$ ipython --no-banner

In [1]: import numpy as np

In [2]: from numpy import linalg as LA

In [3]: np.set_printoptions(suppress=True, linewidth=100)

In [4]: def rd(a):
   ...:     return np.round(a, 1) + 0
   ...: 

In [5]: K = np.loadtxt("run4.csv", delimiter=",")

In [6]: print(K)
[[  0.    0.9  -0.4   0.4  -0.2   1.5  -1.3   0.5  -0.3   0.5  -0.6   0.8]
 [  0.3  -0.4   3.   -0.2  -0.4  -0.7   1.6   0.1   0.4  -0.7   0.4   0. ]
 [  1.5  -1.3  -1.   -2.6   0.8   1.8   1.7  -0.5   0.4   0.7  -0.3  -0.6]
 [ -1.1   0.4  -0.2  -0.2   0.2  -0.6  -1.8   0.    0.7   0.    0.6  -0.9]
 [ -2.9  -0.4  -0.6   0.2  -0.4  -2.5   1.2  -1.1  -0.4   1.8   0.5  -0.6]
 [ -1.    0.3   0.8   0.1  -0.9  -0.1  -2.   -1.6  -0.5  -0.5  -1.7  -1.7]
 [  0.5   0.3  -1.5   0.3   0.7   0.4   0.7  -0.2   0.8   0.5  -0.2  -0.7]
 [ -0.7  -1.7  -0.9  -0.4   0.4  -0.1  -0.5   0.8   0.2  -1.5  -0.6   1.4]
 [  0.6   0.1   0.4  -1.2  -0.3  -0.1   0.2  -0.6   0.2   0.3  -1.    1.8]
 [ -0.3   0.7   0.7   1.4   0.2   0.5   0.4   0.3   1.8   0.    2.2  -0.7]
 [ -0.8   0.1  -0.1  -0.4  -1.3   0.4   0.2   0.9   0.9   0.   -1.4  -0.9]
 [ -1.7   1.3  -1.8   1.6   0.3   2.2  -0.5  -0.5   0.7   1.2   0.2  -0.8]
 [  0.5  -2.2   0.   -1.3   0.2   1.4   0.8   2.3  -0.2   1.1  -0.7  -1.3]
 [ -1.5   1.2  -1.9  -1.4   1.1  -0.2   0.1  -1.4  -1.3  -1.    1.    0.7]
 [  1.3   0.4  -2.2   0.7  -1.9   0.2   0.   -1.8  -1.1  -0.8   1.7  -0.3]
 [ -1.8  -0.8  -0.7   0.5   2.5   0.5   0.   -0.8   0.6   0.8  -1.3   0.1]
 [ -0.9  -0.2   0.   -2.1   1.4  -1.    0.5  -0.5  -0.5   0.8   1.3   0. ]
 [ -0.7  -0.2   0.7   1.9  -0.1  -0.2   2.4  -0.5  -0.2   1.1   0.9  -0.4]
 [  1.3  -0.2  -0.3  -1.    0.6   1.1   0.9   1.5  -0.1   0.3   0.7   0.7]
 [ -1.3   1.9  -0.8   0.9  -0.3  -0.4  -0.4  -2.2   0.2  -0.3  -1.8   0.6]
 [  0.    0.9  -0.4  -0.9   0.8  -1.7  -0.8  -0.1  -1.6  -0.6  -0.4  -0.7]
 [ -0.5  -0.9   0.2  -1.   -0.6  -1.5  -0.4   0.5   1.5  -0.6   0.3  -1.3]
 [  1.6   0.4   0.2   0.7   0.5  -0.2  -0.3  -1.4  -1.8  -0.8   0.8  -0.9]
 [  1.9   0.3  -1.3  -0.2  -0.1  -1.3  -0.3   1.7  -0.3  -0.1  -0.5   0.2]
 [  0.6  -0.1   0.2  -0.2   1.2  -0.7  -0.1   0.5  -1.3   0.3  -1.1  -0.5]
 [  1.6  -0.4   0.6  -0.4   0.6   0.1  -1.7   0.3  -0.3  -1.4  -1.   -1.1]
 [  1.2   0.3   1.1  -0.6   1.1   1.3  -0.3  -0.8  -2.2   0.3   0.2  -1.1]
 [  0.   -0.8   0.3   1.   -0.1  -0.4  -0.1   0.5  -1.3   0.9  -0.5   0. ]
 [ -2.1  -0.5  -1.9   0.    0.4  -0.1   0.9   1.5  -1.1  -0.5   0.2  -0.1]
 [ -0.1   0.9  -0.3   2.2   0.3  -0.1  -0.5   0.1   1.3   1.5  -1.7   0.3]
 [  1.8   0.   -0.1   0.8  -1.2  -0.1   0.8  -1.3   0.3  -0.1  -0.7  -0.8]
 [  0.2   0.4  -0.4   2.2   0.3  -0.1   1.   -1.3   0.1  -0.6   0.1   1.7]
 [-14.    9.  -17.   -7.    7.    2.  -18.   -2.   -7.  -15.    0.    2. ]
 [  1.3   1.9   0.2   0.6   0.1   1.1  -1.   -0.1   0.3  -0.3   0.3  -0.2]
 [  0.8   1.7  -2.1   0.9  -1.2   0.2  -0.4   0.7   0.1   0.3  -1.6   0. ]]

In [7]: # row 32 dominates

In [8]: Ac = K - K.mean(axis=0)

In [9]: vecs = LA.svd(Ac)[2][:1]

In [10]: B = Ac - Ac @ vecs.T @ vecs

In [11]: print(rd(LA.norm(B) / LA.norm(Ac)))
0.5

In [12]: print(rd(B.std(axis=0)))
[1.1 0.8 0.8 1.1 0.8 1.  0.8 1.  0.9 0.7 1.  0.8]

In [13]: print(rd((Ac @ vecs.T).std(axis=0)))
[6.]

In [14]: print(rd(np.cov(Ac @ vecs.T, rowvar=False)))
37.3
